% ipython --no-banner

In [1]: import numpy as np

In [2]: import numpy.linalg as la

In [3]: np.set_printoptions(precision=3, suppress=True, linewidth=200, sign=" ")

In [4]: rnd = lambda a: np.round(a, 3) + 0

In [5]: feats = np.load("layer1.npy")

In [6]: feats
Out[6]: 
array([[-3.,  1., -2.,  3.],
       [-2., -3.,  0.,  4.],
       [-3., -3.,  0.,  5.],
       [-6.,  3., -4.,  6.]])

In [7]: ev, V = la.eig(feats)

In [8]: rnd(np.sort(la.eigvals(la.inv(feats))))
Out[8]: array([-1. , -0.5,  0.5,  1. ])

In [9]: rnd(np.sort(la.eigvals(feats @ feats)))
Out[9]: array([ 1.+0.j,  1.+0.j,  4.+0.j,  4.+0.j])

In [10]: rnd(np.sort(la.eigvals(feats.T)))
Out[10]: array([-2., -1.,  1.,  2.])

In [11]: rnd(feats @ V[:, 0] - ev[0] * V[:, 0])
Out[11]: array([ 0.,  0.,  0.,  0.])

In [12]: rnd(ev)
Out[12]: array([-2., -1.,  2.,  1.])

In [13]: rnd(np.prod(ev))
Out[13]: np.float64(4.0)

In [14]: vec = np.array([3, 1, 1, -3])

In [15]: y = feats @ vec

In [16]: y
Out[16]: array([-19., -21., -27., -37.])

In [17]: rnd(la.solve(feats.T, feats[3]))
Out[17]: array([ 0.,  0.,  0.,  1.])

In [18]: la.matrix_rank(feats)
Out[18]: np.int64(4)

In [19]: rnd(la.svd(feats, compute_uv=False))
Out[19]: array([ 12.44 ,   6.091,   0.328,   0.161])

In [20]: rnd(la.norm(feats, "nuc"))
Out[20]: np.float64(19.021)

In [21]: rnd(la.norm(feats) ** 2 / la.norm(feats, 2) ** 2)
Out[21]: np.float64(1.241)

In [22]: rnd(la.norm(feats, 2))
Out[22]: np.float64(12.44)

In [23]: la.norm(feats, axis=1).argmax()
Out[23]: np.int64(3)

In [24]: rnd(la.norm(feats, axis=0))
Out[24]: array([ 7.616,  5.292,  4.472,  9.274])

In [25]: M2 = np.array([[-4, 1, -1], [8, -7, 4], [7, 3, 2], [3, -3, 1]])

In [26]: np.einsum("ij,ij->i", feats, feats)
Out[26]: array([ 23.,  29.,  43.,  97.])

In [27]: la.matrix_rank(feats @ M2)
Out[27]: np.int64(3)

In [28]: A = np.diag(20 * np.array([2, 2])) + np.array([[3, 2], [3, 5]])

In [29]: A
Out[29]: 
array([[ 43,   2],
       [  3,  45]])

In [30]: vec = np.array([2, -3])

In [31]: y = A @ vec

In [32]: c, lr = np.zeros(2), 1 / la.norm(A, 2) ** 2

In [33]: for i in range(15):
    ...:     c -= lr * A.T @ (A @ c - y)
    ...:     if i % 5 == 0: print(i, round(la.norm(A @ c - y), 3))
    ...: 
0 30.041
5 0.015
10 0.0

In [34]: rnd(la.cond(A))
Out[34]: np.float64(1.13)

In [35]: Q = A.astype(float).copy()

In [36]: for j in range(2):
    ...:     Q[:, j] -= Q[:, :j] @ (Q[:, :j].T @ Q[:, j])
    ...:     Q[:, j] /= la.norm(Q[:, j])
    ...: 

In [37]: rnd(Q.T @ A)
Out[37]: 
array([[ 43.105,   5.127],
       [  0.   ,  44.752]])

In [38]: rnd(Q)
Out[38]: 
array([[ 0.998, -0.07 ],
       [ 0.07 ,  0.998]])

In [39]: K = np.array([[4, 7], [4, 2], [6, 6], [2, 5]])

In [40]: K[-1] = K[0] + 5 * K[1]

In [41]: K
Out[41]: 
array([[  4,   7],
       [  4,   2],
       [  6,   6],
       [ 24,  17]])

In [42]: # row 3 is much longer than the rest

In [43]: vec = np.array([2, -1])

In [44]: y = K @ vec

In [45]: rnd(la.pinv(K) @ K)
Out[45]: 
array([[ 1.,  0.],
       [ 0.,  1.]])

In [46]: rnd(la.lstsq(K, y)[0])
Out[46]: array([ 2., -1.])

In [47]: y
Out[47]: array([  1,   6,   6,  31])

In [48]: rng = np.random.default_rng(910)

In [49]: y = y + 0.02 * rng.normal(size=4)

In [50]: rnd(y)
Out[50]: array([  1.004,   5.969,   6.01 ,  30.992])

In [51]: c, *_ = la.lstsq(K, y)

In [52]: rnd(la.norm(y - K @ c))
Out[52]: np.float64(0.029)

In [53]: rnd(c)
Out[53]: array([ 1.997, -0.997])

In [54]: rnd(K.T @ (y - K @ c))
Out[54]: array([ 0.,  0.])

In [55]: E = np.load("mat.npy")

In [56]: E
Out[56]: 
array([[ 0,  1],
       [ 2,  3]])

In [57]: # row 1 dominates

In [58]: T = np.stack([A, 2 * A, A[::-1]])

In [59]: rnd(la.norm(T, axis=(1, 2)))
Out[59]: array([  62.346,  124.692,   62.346])

In [60]: la.matrix_rank(T)
Out[60]: array([ 2,  2,  2])

In [61]: rnd(la.det(T))
Out[61]: array([ 1929.,  7716., -1929.])

In [62]: T.shape
Out[62]: (3, 2, 2)

In [63]: la.matrix_rank(T.reshape(3, -1))
Out[63]: np.int64(2)
